% python3 -q
>>> import numpy as np
>>> import numpy.linalg as la
>>> np.set_printoptions(suppress=True, linewidth=100)
>>> def tidy(a):
...     return np.round(a, 1) + 0
... 
>>> rng = np.random.default_rng(5872)
>>> lab = rng.integers(0, 2, 7)
>>> K = np.array([[2, 0, 2, -1, 2, 2, 1],
...     [-1, -1, 0, 0, 0, 1, -1],
...     [-2, -1, 0, -2, -2, 0, 0],
...     [0, 1, 1, 0, -1, -2, 2],
...     [-1, 1, 0, 0, -1, 1, -1],
...     [-1, -1, 1, 0, -2, 1, 1],
...     [2, 0, -1, -2, -1, -1, 1]]) * (lab[:, None] == lab)
>>> K
array([[ 2,  0,  2,  0,  2,  2,  0],
       [ 0, -1,  0,  0,  0,  0, -1],
       [-2,  0,  0,  0, -2,  0,  0],
       [ 0,  1,  0,  0,  0,  0,  2],
       [-1,  0,  0,  0, -1,  1,  0],
       [-1,  0,  1,  0, -2,  1,  0],
       [ 0,  0,  0, -2,  0,  0,  1]])
>>> cov = K.T @ K
>>> cov
array([[10,  0,  3,  0, 11,  2,  0],
       [ 0,  2,  0,  0,  0,  0,  3],
       [ 3,  0,  5,  0,  2,  5,  0],
       [ 0,  0,  0,  4,  0,  0, -2],
       [11,  0,  2,  0, 13,  1,  0],
       [ 2,  0,  5,  0,  1,  6,  0],
       [ 0,  3,  0, -2,  0,  0,  6]])
>>> np.diag(cov)
array([10,  2,  5,  4, 13,  6,  6])
>>> np.allclose(cov, cov.T)
True
>>> tidy(la.eigvalsh(cov)[::-1])
array([23.8,  9.6,  8.3,  3.5,  0.5,  0.1,  0.1])
>>> tidy(la.svd(K, compute_uv=False) ** 2)
array([23.8,  9.6,  8.3,  3.5,  0.5,  0.1,  0.1])
>>> x = np.array([4, 3, 7, 9, 8, 2, 2])
>>> y = K @ x
>>> coef, lr = np.zeros(7), 1 / la.norm(K, 2) ** 2
>>> for i in range(8):
...     coef -= lr * K.T @ (K @ coef - y)
...     if i % 2 == 0: print(i, round(la.norm(K @ coef - y), 1))
... 
0 16.5
2 11.5
4 8.4
6 6.2
>>> tidy(la.cond(K))
np.float64(13.2)
>>> Q, evecs = la.qr(K[:, :5])[0], la.qr(K[:, 5:])[0]
>>> sv = la.svd(Q.T @ evecs, compute_uv=False)
>>> tidy(sv)
array([1. , 0.9])
>>> (sv > 0.9).sum()
np.int64(2)
>>> x = np.array([1, 1, 1, 2, 2, 3, 0])
>>> a = np.maximum(K @ x, 0)
>>> np.maximum(K @ x, 0) - np.maximum(-K @ x, 0)
array([14, -1, -6,  1,  0, -1, -4])
>>> K.T @ a
array([28,  1, 28,  0, 28, 28,  2])
>>> np.maximum(K @ (3 * x), 0)
array([42,  0,  0,  3,  0,  0,  0])
>>> r0 = np.array([0, 3, 0])
>>> np.cross(K[0, :3], K[4, :3])
array([ 0, -2,  0])
>>> np.array([np.convolve(row, r0, "same") for row in K])
array([[ 6,  0,  6,  0,  6,  6,  0],
       [ 0, -3,  0,  0,  0,  0, -3],
       [-6,  0,  0,  0, -6,  0,  0],
       [ 0,  3,  0,  0,  0,  0,  6],
       [-3,  0,  0,  0, -3,  3,  0],
       [-3,  0,  3,  0, -6,  3,  0],
       [ 0,  0,  0, -6,  0,  0,  3]])
>>> np.convolve(K[0], r0)
array([0, 6, 0, 6, 0, 6, 6, 0, 0])
>>> M = np.loadtxt("arr.csv", delimiter=",")
>>> M
array([[-0.2,  2.1, -0.6, -1.5,  0.8,  0.3,  0.6,  0.3,  0.9, -0.3,  1.2,  0.7],
       [ 0.6, -3.6,  0.5,  1.2, -0.3,  0.5, -0.1, -1.4,  0.3, -1.6,  0.5, -1.5],
       [ 0.7, -6. ,  0. ,  0.1, -0.8, -0.2,  0.2,  0. , -0.2,  0.5,  0. , -0.1],
       [-0.1, -7.5, -1.7,  0.6,  0.3,  1. ,  1.7,  0. ,  0.1, -0.3, -1.6,  0.8],
       [-0.6,  3.3,  0.2,  2. , -0.5,  1.4, -0.7,  0.6, -1.1, -0.7,  3.5,  0.2],
       [ 1.7,  2.4,  0.2, -0.8, -1. ,  0.7,  1. ,  0.9,  0. , -0.7, -0.6, -1.4],
       [ 0.5, -2.1,  0.5,  0.3, -0.9,  0.6,  0.9, -0.8,  0.1,  0.3, -0.3,  1.1],
       [-0.8,  3.3, -0.7,  0.3,  0.2,  1.6, -2.2,  0. , -0.2, -0.2, -0.7,  2.5],
       [ 1.1,  0.3, -0.3,  0.7, -2.2,  0. , -0.3,  1.1, -0.2,  1.9,  0. , -0.5],
       [ 0.1, -0.3,  2.4,  0.8, -1.4, -1.9, -0.6, -1.2,  0.6,  0.5,  0.7,  0.2],
       [-2.3, -6.6, -0.2, -0.6,  0.7, -0.3, -0.7,  1.1,  1. , -1.5, -0.9, -0.5],
       [ 1. ,  4.2, -1. , -0.6, -1.1,  0.6, -0.6,  1. , -1.1, -1.2, -0.4, -1.3],
       [ 0.3, -2.7,  0.9, -0.4,  1.1,  0.2, -0.2,  1.8,  0.9,  1.3, -0.1, -1.4],
       [-1.1,  1.5, -0.6, -1.2,  0.4, -0.2, -1.1, -0.1,  0.1, -0.1,  0.4, -0.8],
       [ 1.1, -2.4, -0.1,  0.2, -0.1,  0.4,  0. , -0.2, -0.8,  2. ,  1.7,  0.4]])
>>> x = np.array([1, 2, -3, -2, 1, 0, 1, -3, 2, 3, 3, 3])
>>> y = M @ x
>>> try:
...     la.solve(M, y)
... except la.LinAlgError as e:
...     print(repr(e))
... 
LinAlgError('Last 2 dimensions of the array must be square')
>>> tidy(la.lstsq(M, y)[0])
array([ 1.,  2., -3., -2.,  1.,  0.,  1., -3.,  2.,  3.,  3.,  3.])
>>> y = y + 0.1 * rng.normal(size=15)
>>> tidy(y)
array([ 15.8, -13.9, -11.4, -12.3,   5.3,  -3.4,   0. ,   9.6,  -0.9,  -2.3, -23.7,  -1.9, -10.3,
         4.3,   7.2])
>>> coef, *_ = la.lstsq(M, y)
>>> coef.round()
array([ 1.,  2., -3., -2.,  1., -0.,  1., -3.,  2.,  3.,  3.,  3.])
>>> tidy(M.T @ (y - M @ coef))
array([0., 0., 0., 0., 0., 0., 0., 0., 0., 0., 0., 0.])
>>> tidy(la.norm(y - M @ coef))
np.float64(0.1)
>>> lab = rng.permutation(12)
>>> B = M[:, lab] * rng.choice([-1, 1], 12)
>>> B
array([[-0.8,  2.1,  1.5, -0.3,  0.2,  0.7,  0.6,  1.2, -0.3,  0.9, -0.6, -0.3],
       [ 0.3, -3.6, -1.2, -1.6, -0.6, -1.5, -0.1,  0.5, -0.5,  0.3,  0.5,  1.4],
       [ 0.8, -6. , -0.1,  0.5, -0.7, -0.1,  0.2,  0. ,  0.2, -0.2,  0. , -0. ],
       [-0.3, -7.5, -0.6, -0.3,  0.1,  0.8,  1.7, -1.6, -1. ,  0.1, -1.7, -0. ],
       [ 0.5,  3.3, -2. , -0.7,  0.6,  0.2, -0.7,  3.5, -1.4, -1.1,  0.2, -0.6],
       [ 1. ,  2.4,  0.8, -0.7, -1.7, -1.4,  1. , -0.6, -0.7,  0. ,  0.2, -0.9],
       [ 0.9, -2.1, -0.3,  0.3, -0.5,  1.1,  0.9, -0.3, -0.6,  0.1,  0.5,  0.8],
       [-0.2,  3.3, -0.3, -0.2,  0.8,  2.5, -2.2, -0.7, -1.6, -0.2, -0.7, -0. ],
       [ 2.2,  0.3, -0.7,  1.9, -1.1, -0.5, -0.3,  0. , -0. , -0.2, -0.3, -1.1],
       [ 1.4, -0.3, -0.8,  0.5, -0.1,  0.2, -0.6,  0.7,  1.9,  0.6,  2.4,  1.2],
       [-0.7, -6.6,  0.6, -1.5,  2.3, -0.5, -0.7, -0.9,  0.3,  1. , -0.2, -1.1],
       [ 1.1,  4.2,  0.6, -1.2, -1. , -1.3, -0.6, -0.4, -0.6, -1.1, -1. , -1. ],
       [-1.1, -2.7,  0.4,  1.3, -0.3, -1.4, -0.2, -0.1, -0.2,  0.9,  0.9, -1.8],
       [-0.4,  1.5,  1.2, -0.1,  1.1, -0.8, -1.1,  0.4,  0.2,  0.1, -0.6,  0.1],
       [ 0.1, -2.4, -0.2,  2. , -1.1,  0.4,  0. ,  1.7, -0.4, -0.8, -0.1,  0.2]])
>>> Uu, _, vt = la.svd(M.T @ B)
>>> lab
array([ 4,  1,  3,  9,  0, 11,  6, 10,  5,  8,  2,  7])
>>> r0, r1 = B[7], B[1]
>>> tidy(r0 @ r1)
np.float64(-15.2)
>>> tidy(r0 @ r0)
np.float64(26.4)
>>> p = (r0 @ r1) / (r0 @ r0) * r0
>>> la.matrix_rank(np.outer(r0, r1))
np.int64(1)
>>> tidy((r1 - p) @ r0)
np.float64(0.0)
>>> tidy(p)
array([ 0.1, -1.9,  0.2,  0.1, -0.5, -1.4,  1.3,  0.4,  0.9,  0.1,  0.4,  0. ])
>>> tidy(np.outer(r0, r1))
array([[ -0.1,   0.7,   0.2,   0.3,   0.1,   0.3,   0. ,  -0.1,   0.1,  -0.1,  -0.1,  -0.3],
       [  1. , -11.9,  -4. ,  -5.3,  -2. ,  -4.9,  -0.3,   1.6,  -1.6,   1. ,   1.6,   4.6],
       [ -0.1,   1.1,   0.4,   0.5,   0.2,   0.4,   0. ,  -0.2,   0.2,  -0.1,  -0.2,  -0.4],
       [ -0.1,   0.7,   0.2,   0.3,   0.1,   0.3,   0. ,  -0.1,   0.1,  -0.1,  -0.1,  -0.3],
       [  0.2,  -2.9,  -1. ,  -1.3,  -0.5,  -1.2,  -0.1,   0.4,  -0.4,   0.2,   0.4,   1.1],
       [  0.8,  -9. ,  -3. ,  -4. ,  -1.5,  -3.8,  -0.2,   1.2,  -1.2,   0.8,   1.2,   3.5],
       [ -0.7,   7.9,   2.6,   3.5,   1.3,   3.3,   0.2,  -1.1,   1.1,  -0.7,  -1.1,  -3.1],
       [ -0.2,   2.5,   0.8,   1.1,   0.4,   1. ,   0.1,  -0.4,   0.4,  -0.2,  -0.4,  -1. ],
       [ -0.5,   5.8,   1.9,   2.6,   1. ,   2.4,   0.2,  -0.8,   0.8,  -0.5,  -0.8,  -2.2],
       [ -0.1,   0.7,   0.2,   0.3,   0.1,   0.3,   0. ,  -0.1,   0.1,  -0.1,  -0.1,  -0.3],
       [ -0.2,   2.5,   0.8,   1.1,   0.4,   1. ,   0.1,  -0.4,   0.4,  -0.2,  -0.4,  -1. ],
       [  0. ,   0. ,   0. ,   0. ,   0. ,   0. ,   0. ,   0. ,   0. ,   0. ,   0. ,   0. ]])
>>> A = np.load("x.npy")
>>> A
array([[-2.,  3.,  0.,  0.,  0.,  0.],
       [ 3., -2.,  3.,  0.,  0.,  0.],
       [ 0.,  3.,  1.,  3.,  0.,  0.],
       [ 0.,  0.,  3.,  2.,  3.,  0.],
       [ 0.,  0.,  0.,  3.,  3.,  3.],
       [ 0.,  0.,  0.,  0.,  3., -3.]])
>>> B = A + rng.integers(-2, 3, (6, 5)) @ rng.integers(-2, 3, (5, 6))
>>> B
array([[-1., 13.,  3., -5., -1.,  0.],
       [ 2.,  4.,  4., -2.,  0.,  1.],
       [-5.,  4., -4.,  5.,  5.,  0.],
       [-2.,  6.,  2.,  0.,  1., -1.],
       [ 4.,  3., -1.,  7.,  5.,  0.],
       [-1.,  5., -1.,  1.,  4., -3.]])
>>> la.matrix_rank(B - A, tol=1e-8)
np.int64(5)
>>> B - A
array([[ 1., 10.,  3., -5., -1.,  0.],
       [-1.,  6.,  1., -2.,  0.,  1.],
       [-5.,  1., -5.,  2.,  5.,  0.],
       [-2.,  6., -1., -2., -2., -1.],
       [ 4.,  3., -1.,  4.,  2., -3.],
       [-1.,  5., -1.,  1.,  1.,  0.]])
>>> tidy(la.svd(B - A, compute_uv=False))
array([15.2,  9.8,  7.4,  3. ,  1.6,  0. ])
>>> w1 = np.array([[2, 7, 9, 7],
...     [6, 8, 9, 2],
...     [4, 9, 9, 3],
...     [6, 0, 3, 6],
...     [6, 0, 2, 4],
...     [7, 8, 4, 5]])
>>> coef = np.array([0, -3, -3, -3])
>>> hid = np.maximum(B @ w1 + coef, 0)
>>> (hid > 0).astype(int)
array([[1, 1, 1, 0],
       [1, 1, 1, 1],
       [1, 0, 0, 1],
       [1, 1, 1, 0],
       [1, 1, 1, 1],
       [1, 0, 1, 1]])
>>> hid
array([[ 52., 121., 115.,   0.],
       [ 39.,  87.,  85.,  24.],
       [ 58.,   0.,   0.,   8.],
       [ 39.,  41.,  49.,   0.],
       [ 94.,  40.,  82.,  90.],
       [ 33.,   0.,  23.,   4.]])
>>> tidy((hid > 0).mean(axis=0))
array([1. , 0.7, 0.8, 0.7])
>>> C = np.array([[4, 2, 3], [5, 3, 5], [3, 4, 0], [4, 0, 2]])
>>> hid @ C
array([[1158.,  927.,  761.],
       [ 942.,  679.,  600.],
       [ 264.,  116.,  190.],
       [ 508.,  397.,  322.],
       [1182.,  636.,  662.],
       [ 217.,  158.,  107.]])
>>> (hid @ C).round(6).argmax(axis=1)
array([0, 0, 0, 0, 0, 0])
>>> x = np.array([-1, 8, -2, -1, -7, -8])
>>> y = A @ x
>>> coef, lr = np.zeros(6), 1 / la.norm(A, 2) ** 2
>>> for i in range(6):
...     coef -= lr * A.T @ (A @ coef - y)
...     if i % 2 == 0: print(i, round(la.norm(A @ coef - y), 1))
... 
0 27.3
2 12.5
4 7.1
>>> tidy(la.cond(A))
np.float64(9.7)
>>> tidy(coef)
array([-2.4,  7.5, -1.4, -2.3, -6.3, -6.9])
>>> B = np.array([[0, -4, 1], [-1, -2, 0], [3, -4, -2]])
>>> C = np.array([[5, 4], [4, 5]])
>>> m1 = np.block([[B, np.array([[2, -3], [2, 3], [-3, -1]])], [np.zeros((2, 3)), C]])
>>> m1
array([[ 0., -4.,  1.,  2., -3.],
       [-1., -2.,  0.,  2.,  3.],
       [ 3., -4., -2., -3., -1.],
       [ 0.,  0.,  0.,  5.,  4.],
       [ 0.,  0.,  0.,  4.,  5.]])
>>> r0 = np.array([1, -3, -2, 2, -3])
>>> B = m1 + np.outer(r0, np.eye(5)[0])
>>> tidy(la.det(B) / la.det(m1)), tidy(1 + la.solve(m1, r0)[0])
(np.float64(-1.1), np.float64(-1.1))
>>> B
array([[ 1., -4.,  1.,  2., -3.],
       [-4., -2.,  0.,  2.,  3.],
       [ 1., -4., -2., -3., -1.],
       [ 2.,  0.,  0.,  5.,  4.],
       [-3.,  0.,  0.,  4.,  5.]])
>>> w1 = np.array([[-1, -3, -2, 3, 1],
...     [1, -1, -2, -3, 0],
...     [-2, 2, -2, 2, 3],
...     [-3, -2, 3, -1, -2],
...     [2, 1, 3, 3, -3]])
>>> coef = np.array([0, 5, 1, 5, 3])
>>> hid = np.maximum(m1 @ w1 + coef, 0)
>>> (hid > 0).mean(axis=0)
array([0.2, 0.8, 0.8, 1. , 0.4])
>>> hid
array([[ 0.,  4.,  4.,  8., 11.],
       [ 0.,  9., 22., 15.,  0.],
       [ 4.,  1.,  0., 22.,  9.],
       [ 0.,  0., 28., 12.,  0.],
       [ 0.,  2., 28., 16.,  0.]])
>>> C = np.array([[-1, 2, 2], [2, 1, -1], [-2, 1, 1], [2, -1, 1], [-1, 1, -2]])
>>> w1 @ C
array([[  4,  -9,   0],
       [ -5,   2,  -2],
       [ 11,  -3, -12],
       [ -7,  -6,   2],
       [  3,   2,  15]])
>>> (hid @ C).round(6).argmax(axis=1)
array([1, 2, 0, 2, 2])
>>> Q, evecs = la.qr(hid[:, :4])[0], la.qr(hid[:, 4:])[0]
>>> sv = la.svd(Q.T @ evecs, compute_uv=False)
>>> tidy(sv)
array([0.9])
>>> feats = np.load("case3.npy")
>>> feats
array([[ 0,  0,  0,  0,  2,  2,  0,  0,  0,  0,  0,  0, -1,  0,  0],
       [ 2,  0,  0,  0,  0,  0,  0,  0,  0,  0,  0,  0,  1,  1,  0],
       [ 0,  0,  0,  0,  0,  0, -2,  0,  0,  0,  1,  0,  0,  0,  0],
       [ 0,  0,  0,  0,  0,  0, -1,  0,  0, -1, -2,  0, -1, -1,  0],
       [ 0,  0,  1,  0,  1,  2,  0,  0,  0,  0, -2,  0,  0,  0,  0]])
>>> # columns 1 and 3 are equal
>>> B = feats / np.sqrt((feats ** 2).mean(axis=1, keepdims=True))
>>> la.matrix_rank(feats - feats.mean(axis=1, keepdims=True))
np.int64(5)
>>> tidy(B[2])
array([ 0. ,  0. ,  0. ,  0. ,  0. ,  0. , -3.5,  0. ,  0. ,  0. ,  1.7,  0. ,  0. ,  0. ,  0. ])
>>> def softmax(z):
...     e = np.exp(z - z.max(axis=-1, keepdims=True))
...     return e / e.sum(axis=-1, keepdims=True)
... 
>>> tidy(softmax(feats[0]))
array([0. , 0. , 0. , 0. , 0.3, 0.3, 0. , 0. , 0. , 0. , 0. , 0. , 0. , 0. , 0. ])
>>> tidy(softmax(feats[0] + 2))
array([0. , 0. , 0. , 0. , 0.3, 0.3, 0. , 0. , 0. , 0. , 0. , 0. , 0. , 0. , 0. ])
>>> tidy(softmax(feats).sum(axis=1))
array([1., 1., 1., 1., 1.])
>>> att = feats @ feats.T / np.sqrt(15)
>>> tidy(softmax(att))
array([[0.6, 0. , 0.1, 0.1, 0.3],
       [0.1, 0.6, 0.1, 0.1, 0.1],
       [0.1, 0.1, 0.5, 0.1, 0.1],
       [0.1, 0. , 0.1, 0.6, 0.2],
       [0.2, 0. , 0. , 0.1, 0.6]])
>>> tidy(softmax(att)[0] @ feats)
array([ 0.1,  0. ,  0.3,  0. ,  1.4,  1.7, -0.2,  0. ,  0. , -0.1, -0.6,  0. , -0.6,  0. ,  0. ])
>>> softmax(att).round(6).argmax(axis=1)
array([0, 1, 2, 3, 4])
>>> ang = np.radians(180)
>>> R = np.eye(15)
>>> R[1, 1] = R[13, 13] = np.cos(ang)
>>> R[1, 13], R[13, 1] = -np.sin(ang), np.sin(ang)
>>> B = feats @ R.T
>>> np.allclose(feats @ feats.T, B @ B.T)
True
>>> np.allclose(la.norm(feats, axis=1), la.norm(B, axis=1))
True
>>> tidy(la.det(R)), np.trace(R)
(np.float64(1.0), np.float64(11.0))
>>> tidy(B)
array([[ 0.,  0.,  0.,  0.,  2.,  2.,  0.,  0.,  0.,  0.,  0.,  0., -1.,  0.,  0.],
       [ 2.,  0.,  0.,  0.,  0.,  0.,  0.,  0.,  0.,  0.,  0.,  0.,  1., -1.,  0.],
       [ 0.,  0.,  0.,  0.,  0.,  0., -2.,  0.,  0.,  0.,  1.,  0.,  0.,  0.,  0.],
       [ 0.,  0.,  0.,  0.,  0.,  0., -1.,  0.,  0., -1., -2.,  0., -1.,  1.,  0.],
       [ 0.,  0.,  1.,  0.,  1.,  2.,  0.,  0.,  0.,  0., -2.,  0.,  0.,  0.,  0.]])
>>> w1 = np.array([[2, 0],
...     [1, 3],
...     [1, 3],
...     [2, 0],
...     [1, 0],
...     [1, 2],
...     [1, 2],
...     [2, 3],
...     [0, 0],
...     [1, 0],
...     [2, 2],
...     [2, 3],
...     [3, 3],
...     [1, 3],
...     [1, 2]])
>>> coef = np.array([1, 1])
>>> hid = np.maximum(feats @ w1 + coef, 0)
>>> (hid > 0).astype(int)
array([[1, 1],
       [1, 1],
       [1, 0],
       [0, 0],
       [1, 1]])
>>> (hid > 0).mean(axis=0)
array([0.8, 0.6])
>>> hid
array([[2, 2],
       [9, 7],
       [1, 0],
       [0, 0],
       [1, 4]])
>>> la.matrix_rank(hid)
np.int64(2)
>>> C = np.array([[2, 1, 0], [0, -1, 1]])
>>> w1 @ C
array([[ 4,  2,  0],
       [ 2, -2,  3],
       [ 2, -2,  3],
       [ 4,  2,  0],
       [ 2,  1,  0],
       [ 2, -1,  2],
       [ 2, -1,  2],
       [ 4, -1,  3],
       [ 0,  0,  0],
       [ 2,  1,  0],
       [ 4,  0,  2],
       [ 4, -1,  3],
       [ 6,  0,  3],
       [ 2, -2,  3],
       [ 2, -1,  2]])
>>> hid @ C
array([[ 4,  0,  2],
       [18,  2,  7],
       [ 2,  1,  0],
       [ 0,  0,  0],
       [ 2, -3,  4]])
